$ ipython --no-banner

In [1]: import numpy as np

In [2]: import numpy.linalg as la

In [3]: np.set_printoptions(precision=3, suppress=True, linewidth=120, floatmode="fixed")

In [4]: rnd = lambda a: np.round(a, 3) + 0

In [5]: mat = np.loadtxt("block19.csv", delimiter=",")

In [6]: rnd(mat)
Out[6]: 
array([[-0.069,  0.975,  0.210],
       [-0.274,  0.184, -0.944],
       [-0.959, -0.122,  0.255]])

In [7]: rnd(la.det(mat.T))
Out[7]: np.float64(1.0)

In [8]: rnd(la.det(mat[::-1]))
Out[8]: np.float64(-1.0)

In [9]: rnd(np.einsum("ii->", mat))
Out[9]: np.float64(0.37)

In [10]: rnd(la.det(2 * mat)), rnd(la.det(mat))
Out[10]: (np.float64(8.0), np.float64(1.0))

In [11]: rnd(np.poly(mat))
Out[11]: array([ 1.000, -0.370,  0.370, -1.000])

In [12]: rng = np.random.default_rng(680)

In [13]: out = mat + rng.integers(-2, 3, (3, 1)) @ rng.integers(-2, 3, (1, 3))

In [14]: rnd(out)
Out[14]: 
array([[-4.069,  2.975,  0.210],
       [ 3.726, -1.816, -0.944],
       [ 1.041, -1.122,  0.255]])

In [15]: rnd(la.svd(out - mat, compute_uv=False))
Out[15]: array([6.708, 0.000, 0.000])

In [16]: Q, R = la.qr(mat)

In [17]: rnd(Q.T @ Q)
Out[17]: 
array([[1.000, 0.000, 0.000],
       [0.000, 1.000, 0.000],
       [0.000, 0.000, 1.000]])

In [18]: rnd(Q @ R)
Out[18]: 
array([[-0.069,  0.975,  0.210],
       [-0.274,  0.184, -0.944],
       [-0.959, -0.122,  0.255]])

In [19]: rnd(np.abs(np.diag(R)))
Out[19]: array([1.000, 1.000, 1.000])

In [20]: def softmax(z):
    ...:     e = np.exp(z - z.max(axis=-1, keepdims=True))
    ...:     return e / e.sum(axis=-1, keepdims=True)
    ...: 

In [21]: rnd(softmax(mat[2]))
Out[21]: array([0.150, 0.346, 0.504])

In [22]: S = mat @ mat.T / np.sqrt(3)

In [23]: rnd(softmax(S))
Out[23]: 
array([[0.471, 0.264, 0.264],
       [0.264, 0.471, 0.264],
       [0.264, 0.264, 0.471]])

In [24]: rnd(softmax(S)[2] @ mat)
Out[24]: array([-0.542,  0.249, -0.074])

In [25]: arr = np.load("dump.npy")

In [26]: rnd(arr)
Out[26]: 
array([[-0.097,  0.072,  0.375, -0.347, -0.483, -0.701],
       [-0.436, -0.362,  0.309, -0.218, -0.430,  0.592],
       [-0.194, -0.496, -0.472, -0.599,  0.310, -0.194],
       [-0.290,  0.766, -0.342, -0.395, -0.110,  0.207],
       [ 0.823, -0.019,  0.014, -0.456, -0.212,  0.264],
       [ 0.048, -0.173, -0.651,  0.330, -0.655, -0.084]])

In [27]: x0 = np.array([1, 7, 0, 8, 1, 9])

In [28]: rnd(np.abs(la.eigvals(arr)))
Out[28]: array([1.000, 1.000, 1.000, 1.000, 1.000, 1.000])

In [29]: 6 - la.matrix_rank(arr - np.eye(6), tol=1e-8)
Out[29]: np.int64(1)

In [30]: [p for p in range(1, 25) if np.allclose(la.matrix_power(arr, p), np.eye(6))]
Out[30]: []

In [31]: M = np.loadtxt("sample3.csv", delimiter=",")

In [32]: M
Out[32]: 
array([[-1.000,  0.000,  1.000,  2.000],
       [ 3.000,  4.000,  5.000,  6.000],
       [ 7.000,  8.000,  9.000, 10.000],
       [11.000, 12.000, 13.000, 14.000],
       [15.000, 16.000, 17.000, 18.000],
       [19.000, 20.000, 21.000, 22.000],
       [23.000, 24.000, 25.000, 26.000],
       [27.000, 28.000, 29.000, 30.000],
       [31.000, 32.000, 33.000, 34.000],
       [35.000, 36.000, 37.000, 38.000]])

In [33]: rnd(np.trace(arr))
Out[33]: np.float64(-1.622)

In [34]: rnd(np.sort(np.abs(la.eigvals(arr))))
Out[34]: array([1.000, 1.000, 1.000, 1.000, 1.000, 1.000])

In [35]: rnd(np.abs(la.eigvals(arr)).max())
Out[35]: np.float64(1.0)

In [36]: np.allclose(arr, arr.T)
Out[36]: False

In [37]: z = M[:, 0] > np.median(M[:, 0])

In [38]: r0 = M[z].mean(axis=0) - M[~z].mean(axis=0)

In [39]: z.astype(int)
Out[39]: array([0, 0, 0, 0, 0, 1, 1, 1, 1, 1])

In [40]: (((M - M.mean(axis=0)) @ r0 > 0) == z).mean()
Out[40]: np.float64(1.0)

In [41]: M.sum(axis=0)
Out[41]: array([170.000, 180.000, 190.000, 200.000])

In [42]: M.mean(axis=0)
Out[42]: array([17.000, 18.000, 19.000, 20.000])

In [43]: la.matrix_rank(M)
Out[43]: np.int64(2)

In [44]: M.shape
Out[44]: (10, 4)

In [45]: np.abs(M).max()
Out[45]: np.float64(38.0)

In [46]: M - M[0]
Out[46]: 
array([[ 0.000,  0.000,  0.000,  0.000],
       [ 4.000,  4.000,  4.000,  4.000],
       [ 8.000,  8.000,  8.000,  8.000],
       [12.000, 12.000, 12.000, 12.000],
       [16.000, 16.000, 16.000, 16.000],
       [20.000, 20.000, 20.000, 20.000],
       [24.000, 24.000, 24.000, 24.000],
       [28.000, 28.000, 28.000, 28.000],
       [32.000, 32.000, 32.000, 32.000],
       [36.000, 36.000, 36.000, 36.000]])

In [47]: M.sum(axis=1)
Out[47]: array([  2.000,  18.000,  34.000,  50.000,  66.000,  82.000,  98.000, 114.000, 130.000, 146.000])
